% python3 -q
>>> import numpy as np
>>> from numpy import linalg as LA
>>> np.set_printoptions(precision=2, suppress=True, linewidth=200, floatmode="fixed")
>>> arr = np.load("case17.npy")
>>> arr
array([[-0.10, -0.68,  1.76,  2.68, -1.32],
       [-0.10, -0.40,  0.90,  1.35, -0.65],
       [-0.81, -0.86, -0.02, -0.37,  0.43],
       [-0.47, -0.90,  1.22,  1.69, -0.71],
       [ 1.13,  0.46,  2.30,  4.03, -2.37]])
>>> (arr + arr.T) / 2
array([[-0.10, -0.39,  0.47,  1.10, -0.10],
       [-0.39, -0.40,  0.02,  0.23, -0.10],
       [ 0.47,  0.02, -0.02,  0.42,  1.36],
       [ 1.10,  0.23,  0.42,  1.69,  1.66],
       [-0.10, -0.10,  1.36,  1.66, -2.37]])
>>> (arr - arr.T) / 2
array([[ 0.00, -0.29,  1.29,  1.58, -1.23],
       [ 0.29,  0.00,  0.88,  1.12, -0.56],
       [-1.29, -0.88,  0.00, -0.79, -0.93],
       [-1.58, -1.12,  0.79,  0.00, -2.37],
       [ 1.23,  0.56,  0.93,  2.37,  0.00]])
>>> LA.determinant(arr)
Traceback (most recent call last):
  File "<python-input-7>", line 1, in <module>
    LA.determinant(arr)
    ^^^^^^^^^^^^^^
AttributeError: module 'numpy.linalg' has no attribute 'determinant'
>>> np.round(np.sort(np.abs(LA.eigvals(arr))), 2) + 0
array([0.00, 0.00, 0.00, 2.26, 2.26])
>>> np.round(np.trace(arr), 2)
np.float64(-1.2)
>>> np.round(LA.det(arr), 2)
np.float64(0.0)
>>> assert arr == arr.T
Traceback (most recent call last):
  File "<python-input-11>", line 1, in <module>
    assert arr == arr.T
           ^^^^^^^^^^^^
ValueError: The truth value of an array with more than one element is ambiguous. Use a.any() or a.all()
>>> rng = np.random.default_rng(386)
>>> idx = rng.permutation(5)
>>> idx
array([1, 3, 2, 0, 4])
>>> A2 = arr[idx][:, idx]
>>> np.round(np.sort(np.abs(LA.eigvals(A2))), 2) + 0
array([0.00, 0.00, 0.00, 2.26, 2.26])
>>> A2
array([[-0.40,  1.35,  0.90, -0.10, -0.65],
       [-0.90,  1.69,  1.22, -0.47, -0.71],
       [-0.86, -0.37, -0.02, -0.81,  0.43],
       [-0.68,  2.68,  1.76, -0.10, -1.32],
       [ 0.46,  4.03,  2.30,  1.13, -2.37]])
>>> np.round(LA.det(A2), 2), round(float(LA.det(arr[idx])), 2)
(np.float64(0.0), 0.0)
>>> np.diag(A2)
array([-0.40,  1.69, -0.02, -0.10, -2.37])
>>> rank = LA.matrix_rank(arr)
>>> rank
np.int64(2)
>>> null = LA.svd(arr)[2][rank:].T
>>> null.shape
(5, 3)
>>> [int(LA.matrix_rank(np.delete(arr, i, axis=0))) for i in range(5)]
[2, 2, 2, 2, 2]
>>> np.round(arr @ null, 2) + 0
array([[0.00, 0.00, 0.00],
       [0.00, 0.00, 0.00],
       [0.00, 0.00, 0.00],
       [0.00, 0.00, 0.00],
       [0.00, 0.00, 0.00]])
>>> np.allclose(arr @ null, 0)
True
>>> np.allclose(arr[:-1].T @ LA.lstsq(arr[:-1].T, arr[-1])[0], arr[-1])
True
>>> np.abs(np.diag(LA.qr(arr)[1])) > 1e-9
array([ True,  True, False, False, False])
>>> round(float(LA.norm(arr, 1)), 2), round(float(LA.norm(arr, np.inf)), 2)
(10.12, 10.29)
>>> round(LA.norm(arr, "nuc"), 2)
np.float64(8.97)
>>> X = np.loadtxt("mat.csv", delimiter=",")
>>> X
array([[1.00, 0.00, 0.00, 0.00],
       [2.00, 2.00, 0.00, 0.00],
       [0.00, 0.00, 2.00, 0.00],
       [2.00, 2.00, 0.00, 2.00]])
>>> X @ X
array([[ 1.00,  0.00,  0.00,  0.00],
       [ 6.00,  4.00,  0.00,  0.00],
       [ 0.00,  0.00,  4.00,  0.00],
       [10.00,  8.00,  0.00,  4.00]])
>>> (LA.matrix_power((X != 0) + (X.T != 0) + np.eye(4), 4) > 0).astype(int)
array([[1, 1, 0, 1],
       [1, 1, 0, 1],
       [0, 0, 1, 0],
       [1, 1, 0, 1]])
>>> np.sort(LA.eigvals(X).real)
array([1.00, 2.00, 2.00, 2.00])
>>> feats = np.load("test9.npy")
>>> feats
array([[1.00, 0.50, 0.25, 0.12],
       [0.50, 1.00, 0.50, 0.25],
       [0.25, 0.50, 1.00, 0.50],
       [0.12, 0.25, 0.50, 1.00]])
>>> q, V = LA.qr(feats[:, :3])[0], LA.qr(feats[:, 3:])[0]
>>> sv = LA.svd(q.T @ V, compute_uv=False)
>>> round(float(LA.norm(q @ q.T - V @ V.T, 2)), 2)
1.0
>>> A2 = feats + rng.integers(-2, 3, (4, 1)) @ rng.integers(-2, 3, (1, 4))
>>> A2
array([[ 1.00, -1.50,  0.25,  0.12],
       [ 0.50,  3.00,  0.50,  0.25],
       [ 0.25, -1.50,  1.00,  0.50],
       [ 0.12,  2.25,  0.50,  1.00]])
>>> A2 - feats
array([[ 0.00, -2.00,  0.00,  0.00],
       [ 0.00,  2.00,  0.00,  0.00],
       [ 0.00, -2.00,  0.00,  0.00],
       [ 0.00,  2.00,  0.00,  0.00]])
>>> LA.matrix_rank(A2 - feats, tol=1e-8)
np.int64(1)
